$ ipython --no-banner

In [1]: import numpy as np

In [2]: from numpy import linalg as LA

In [3]: np.set_printoptions(precision=4, suppress=True, linewidth=100, legacy="1.25")

In [4]: def rnd(a):
   ...:     return np.round(a, 4) + 0
   ...: 

In [5]: W2 = np.array([[0, 8, 6], [2, -2, -2]])

In [6]: E = np.repeat(W2, 12 // 2, axis=0)

In [7]: rng = np.random.default_rng(26230)

In [8]: E = E + 0.02 * rng.normal(size=E.shape)

In [9]: print(rnd(E))
[[ 0.0142  7.981   6.0007]
 [-0.0248  8.0164  5.9985]
 [ 0.0048  8.0301  5.9755]
 [-0.0364  8.0233  6.0074]
 [ 0.008   7.9972  5.9711]
 [ 0.0031  7.9717  5.9848]
 [ 2.0036 -2.0012 -1.9816]
 [ 2.014  -2.0156 -2.0339]
 [ 1.9824 -1.9845 -2.0007]
 [ 1.9918 -2.0165 -2.0078]
 [ 2.0006 -1.9943 -1.9667]
 [ 1.9789 -1.9956 -2.0085]]

In [10]: print(np.argsort(-LA.norm(E, axis=0).round(6), kind="stable")[:3])
[1 2 0]

In [11]: U, sig, Vt = LA.svd(E)

In [12]: print(rnd(sig))
[25.4665  4.7905  0.0548]

In [13]: print(np.argmax(sig[:-1] / (sig[1:] + 1e-6)) + 1)
2

In [14]: M2 = U[:, :2] @ np.diag(sig[:2]) @ Vt[:2]

In [15]: print(LA.matrix_rank(M2))
2

In [16]: print(rnd(np.abs(E - M2).max()))
0.0201

In [17]: print(rnd(LA.norm(E - M2) / LA.norm(E)))
0.0021

In [18]: Q, evecs = LA.qr(E[:, :2])[0], LA.qr(E[:, 2:])[0]

In [19]: sig = LA.svd(Q.T @ evecs, compute_uv=False)

In [20]: print(rnd(sig))
[1.]

In [21]: print((sig > 0.9).sum())
1

In [22]: labels = E[:, 0] > np.median(E[:, 0])

In [23]: u = E[labels].mean(axis=0) - E[~labels].mean(axis=0)

In [24]: print(rnd(u))
[  2.0004 -10.0046  -7.9895]

In [25]: print(labels.astype(int))
[0 0 0 0 0 0 1 1 1 1 1 1]

In [26]: print(((E - E.mean(axis=0)) @ u > 0).astype(int))
[0 0 0 0 0 0 1 1 1 1 1 1]

In [27]: cen = E - E.mean(axis=0)

In [28]: evecs = LA.svd(cen)[2][:2]

In [29]: M2 = cen - cen @ evecs.T @ evecs

In [30]: print(LA.norm(M2, axis=1).round(6).argmax())
3

In [31]: print(rnd(np.cov(cen @ evecs.T, rowvar=False)))
[[45.7983  0.    ]
 [ 0.      0.0003]]

In [32]: print(rnd(M2.std(axis=0)))
[0.0117 0.0053 0.0038]

In [33]: print(rnd(LA.norm(M2) / LA.norm(cen)))
0.0021

In [34]: F = np.loadtxt("mat.csv", delimiter=",")

In [35]: print(rnd(F))
[[-0.1327 -0.5121 -1.9288]
 [ 1.9912 -0.1626 -0.0939]
 [-0.1327 -1.9265  0.5206]]

In [36]: print(rnd(LA.norm(F, axis=0)))
[2. 2. 2.]

In [37]: print(rnd(F @ F.T))
[[4. 0. 0.]
 [0. 4. 0.]
 [0. 0. 4.]]

In [38]: X = np.load("out17.npy")

In [39]: print(X)
[[ 0.2    -0.2202  1.3   ]
 [-0.1     0.067   0.2   ]
 [-0.1     0.1421 -0.3   ]
 [ 1.1    -1.0907  0.    ]
 [-1.7     1.7258  1.2   ]
 [-0.5     0.5402  0.3   ]
 [-0.5     0.505   0.9   ]
 [-0.1     0.1194 -0.1   ]
 [-0.8     0.875  -0.3   ]
 [ 1.6    -1.6179  0.7   ]
 [ 0.5    -0.5209 -1.    ]
 [ 0.8    -0.744  -1.7   ]
 [-0.2     0.2331  1.2   ]
 [-0.1     0.1067 -0.3   ]
 [-0.7     0.5854  0.2   ]
 [ 0.4    -0.411   1.3   ]
 [-0.2     0.2303  1.2   ]
 [-0.9     0.9745  1.8   ]
 [ 1.2    -1.2382  0.5   ]]

In [40]: W1 = np.array([[-2, 2], [-2, -2], [1, -1]])

In [41]: coef = np.array([2, 1])

In [42]: H = np.maximum(X @ W1 + coef, 0)

In [43]: print((H > 0).astype(int))
[[1 1]
 [1 1]
 [1 1]
 [1 1]
 [1 0]
 [1 0]
 [1 0]
 [1 1]
 [1 0]
 [1 1]
 [1 1]
 [1 1]
 [1 0]
 [1 1]
 [1 0]
 [1 1]
 [1 0]
 [1 0]
 [1 1]]

In [44]: W2 = np.array([[0, 3, -2], [0, -3, 3]])

In [45]: print((H @ W2).round(6).argmax(axis=1))
[1 1 1 2 1 1 1 1 1 2 2 2 1 1 1 1 1 1 2]

In [46]: U, sig, Vt = LA.svd(X)

In [47]: print(np.argmax(sig[:-1] / (sig[1:] + 1e-6)) + 1)
2

In [48]: M2 = U[:, :2] @ np.diag(sig[:2]) @ Vt[:2]

In [49]: print(rnd(LA.norm(X - M2, 2)), rnd(sig[2]))
0.1322 0.1322

In [50]: print(LA.matrix_rank(M2))
2

In [51]: A = np.load("case9.npy")

In [52]: print(A)
[[-2.98 -3.    3.    2.  ]
 [ 3.    3.02 -1.    1.  ]
 [ 2.   -3.    0.02  0.  ]
 [-3.   -3.    3.    2.02]]

In [53]: print(rnd(LA.norm(A, 2)))
8.6925

In [54]: print(rnd(LA.norm(A[3] - A[0])))
0.0283

In [55]: print(rnd(LA.norm(A, "nuc")))
14.88

In [56]: print(LA.norm(A, axis=1).argmax())
3

In [57]: print(rnd(LA.norm(A) ** 2 / LA.norm(A, 2) ** 2))
1.2584

In [58]: Q, Rm = LA.qr(A)

In [59]: print(rnd(Q.T @ Q))
[[1. 0. 0. 0.]
 [0. 1. 0. 0.]
 [0. 0. 1. 0.]
 [0. 0. 0. 1.]]

In [60]: print(rnd(abs(Rm[0, 0])), rnd(LA.norm(A[:, 0])))
5.557 5.557

In [61]: print(np.trace(Q @ Q.T))
4.0

In [62]: mat = np.array([[0.0, 1.0, 1.0], [1.0, 0.0, 0.0], [1.0, 0.0, 0.0]])

In [63]: # column 2 repeats column 1

In [64]: print(np.trace(mat @ mat @ mat) // 6)
0.0

In [65]: print(mat.sum(axis=0))
[2. 1. 1.]

In [66]: print(np.argwhere(np.triu(mat)))
[[0 1]
 [0 2]]

In [67]: low = np.diag(mat.sum(axis=1)) - mat

In [68]: print(LA.matrix_rank(low))
2

In [69]: print(rnd(LA.eigvalsh(low)))
[0. 1. 3.]

In [70]: print(low @ np.ones(3))
[0. 0. 0.]

In [71]: print([round(float(x), 4) for x in LA.svd(mat, compute_uv=False)[:3]])
[1.4142, 1.4142, 0.0]

In [72]: print(LA.matrix_rank(mat, rtol=0.1))
2

In [73]: cov = mat.T @ mat

In [74]: print(np.diag(cov))
[2. 1. 1.]

In [75]: print(np.trace(cov), (mat ** 2).sum())
4.0 4.0

In [76]: print(rnd(LA.eigvalsh(cov)[::-1]))
[2. 2. 0.]

In [77]: print(rnd(LA.svd(mat, compute_uv=False) ** 2))
[2. 2. 0.]

In [78]: print(cov)
[[2. 0. 0.]
 [0. 1. 1.]
 [0. 1. 1.]]

In [79]: x0 = np.array([-1, -6, 1])

In [80]: a = np.maximum(mat @ x0, 0)

In [81]: print(rnd(np.tanh(mat @ x0)))
[-0.9999 -0.7616 -0.7616]

In [82]: print(np.maximum(mat @ x0, 0) - np.maximum(-mat @ x0, 0))
[-5. -1. -1.]

In [83]: m1 = np.array([[-1, -5, -4], [-1, -5, -4], [2, -2, -1], [-1, -5, -4]])

In [84]: M2 = m1 / np.sqrt((m1 ** 2).mean(axis=1, keepdims=True))

In [85]: print(rnd(LA.norm(M2, axis=1)))
[1.7321 1.7321 1.7321 1.7321]

In [86]: print(rnd(M2[3]))
[-0.2673 -1.3363 -1.069 ]

In [87]: print(LA.matrix_rank(m1, rtol=0.1))
2

In [88]: print(rnd(LA.norm(m1, 2) / LA.norm(m1)))
0.9797

In [89]: U, sig, Vt = LA.svd(m1)

In [90]: evecs = Vt[:(sig > 1e-8).sum()]

In [91]: x0 = m1[0] + -1 * m1[1] + rng.integers(2) * np.eye(3)[1]

In [92]: print(x0)
[0. 1. 0.]

In [93]: print(rnd(np.diag(evecs.T @ evecs)))
[0.9615 0.6538 0.3846]

In [94]: rank = LA.matrix_rank(m1)

In [95]: print(rank)
2

In [96]: null = LA.svd(m1)[2][rank:].T

In [97]: print(rnd(m1 @ null))
[[0.]
 [0.]
 [0.]
 [0.]]

In [98]: print([int(LA.matrix_rank(m1[:i])) for i in range(1, len(m1) + 1)])
[1, 1, 2, 2]

In [99]: print([int(LA.matrix_rank(m1[:, :j + 1])) for j in range(3)])
[1, 2, 2]

In [100]: print([int(LA.matrix_rank(np.delete(m1, i, axis=0))) for i in range(4)])
[2, 2, 1, 2]

In [101]: labels = rng.integers(0, 2, 4)

In [102]: M = np.triu((labels[:, None] == labels) & (rng.random((4, 4)) < 0.8), 1).astype(int)

In [103]: M += M.T

In [104]: print(M)
[[0 1 0 0]
 [1 0 0 0]
 [0 0 0 1]
 [0 0 1 0]]

In [105]: print(rnd(LA.norm(M[2], 1)), rnd(LA.norm(M[2], np.inf)))
1.0 1.0

In [106]: print(rnd(LA.norm(M, "nuc")))
4.0

In [107]: print(rnd(LA.norm(M) ** 2 / LA.norm(M, 2) ** 2))
4.0

In [108]: K = np.loadtxt("run7.csv", delimiter=",")

In [109]: print(K)
[[  5.5353  -1.6      1.1   ]
 [  1.599    1.6      0.3   ]
 [ -2.5121  -0.9     -0.5   ]
 [ -1.4744   0.8     -0.3   ]
 [ -6.0098  -0.5     -1.2   ]
 [  3.0422   1.7      0.6   ]
 [-10.4617  -1.3     -2.1   ]
 [ -4.9842   1.      -1.    ]
 [  7.9795  -0.8      1.6   ]
 [  2.0551  -1.4      0.4   ]
 [ -0.9088  -0.6     -0.2   ]
 [  0.4828   0.6      0.1   ]
 [ -2.5083  -0.2     -0.5   ]
 [ -3.4244   1.2     -0.7   ]
 [ -0.0392  -0.2      0.    ]
 [  2.4972   0.8      0.5   ]
 [ -0.5351  -1.7     -0.1   ]
 [ -6.0369  -0.6     -1.2   ]
 [ -1.4967  -0.8     -0.3   ]
 [ -0.4646  -0.2     -0.1   ]
 [  2.0326   0.9      0.4   ]
 [ -0.9489   0.9     -0.2   ]
 [  3.489    0.6      0.7   ]]

In [110]: W2 = K[[13, 1]].astype(float)

In [111]: for _ in range(6):
     ...:     labels = LA.norm(K[:, None] - W2, axis=-1).argmin(axis=1)
     ...:     W2 = np.array([K[labels == j].mean(axis=0) for j in range(2)])
     ...: 

In [112]: print(labels)
[1 1 0 0 0 1 0 0 1 1 0 1 0 0 1 1 1 0 0 1 1 0 1]

In [113]: print(rnd(W2))
[[-3.706  -0.0909 -0.7455]
 [ 2.3061  0.025   0.4583]]

In [114]: print(rnd(W2[1] - W2[0]))
[6.0122 0.1159 1.2038]

In [115]: hat = np.triu(np.array([[2, 1, 0, 2], [0, 1, 2, 2], [0, 0, 2, 0], [1, 2, 2, 1]]), 1) + np.eye(4)

In [116]: M2 = hat @ A @ LA.inv(hat)

In [117]: print(rnd(np.poly(M2)))
[ 1.     -2.08    0.1224 44.9976 -0.9   ]

In [118]: print(M2)
[[-5.98  0.    8.   19.  ]
 [ 1.   -9.98 25.   23.  ]
 [ 2.   -5.   10.02  6.  ]
 [-3.    0.    3.    8.02]]

In [119]: print(LA.matrix_rank(M2))
4

In [120]: cov = M2.T @ M2

In [121]: print(rnd(LA.eigvalsh(cov)[::-1]))
[1806.7108  156.2264    0.1443    0.    ]
